$ python3 -q
>>> import numpy as np
>>> import numpy.linalg as la
>>> np.set_printoptions(suppress=True, linewidth=100)
>>> arr = np.array([[3, 2], [0, 1], [1, -3]])
>>> arr[2] = arr[1]
>>> arr
array([[3, 2],
       [0, 1],
       [0, 1]])
>>> x0 = np.array([1, 3])
>>> rhs = arr @ x0
>>> rhs
array([9, 3, 3])
>>> np.round(la.lstsq(arr, rhs)[0], 3)
array([1., 3.])
>>> np.round(la.pinv(arr) @ arr, 3) + 0
array([[1., 0.],
       [0., 1.]])
>>> np.round(la.solve(arr.T @ arr, arr.T @ rhs), 3)
array([1., 3.])
>>> rng = np.random.default_rng(52)
>>> rhs = rhs + 0.05 * rng.normal(size=3)
>>> rhs.round(3)
array([8.959, 3.012, 2.997])
>>> b, *_ = la.lstsq(arr, rhs)
>>> b.round(3)
array([0.983, 3.004])
>>> print(b.round())
[1. 3.]
>>> np.round(arr.T @ (rhs - arr @ b), 3) + 0
array([0., 0.])
>>> f = np.array([0, 2, 1])
>>> F = np.array([np.roll(f, i) for i in range(3)])
>>> F
array([[0, 2, 1],
       [1, 0, 2],
       [2, 1, 0]])
>>> x0 = np.array([2, -1, -2])
>>> rhs = F @ x0
>>> rhs
array([-4, -2,  3])
>>> np.round(la.solve(F, rhs + F[:, 2]), 3)
array([ 2., -1., -1.])
>>> print(np.round(la.solve(F.T, F[0]), 3))
[1. 0. 0.]
>>> round(float(la.det(2 * F)), 3), round(float(la.det(F)), 3)
(72.0, 9.0)
>>> round(float(la.eigvals(F).sum().real), 3)
-0.0
>>> np.einsum("ij,ji->", F, F)
np.int64(12)
>>> Y = la.inv(F)
>>> (np.abs(Y) > 1e-9).astype(int)
array([[1, 1, 1],
       [1, 1, 1],
       [1, 1, 1]])
>>> print(round(float(la.det(F) * la.det(Y)), 3))
1.0
>>> np.round(la.det(F) * Y, 3)
array([[-2.,  1.,  4.],
       [ 4., -2.,  1.],
       [ 1.,  4., -2.]])
>>> round(float(la.cond(F)), 3)
1.732
>>> F @ Y
array([[1., 0., 0.],
       [0., 1., 0.],
       [0., 0., 1.]])
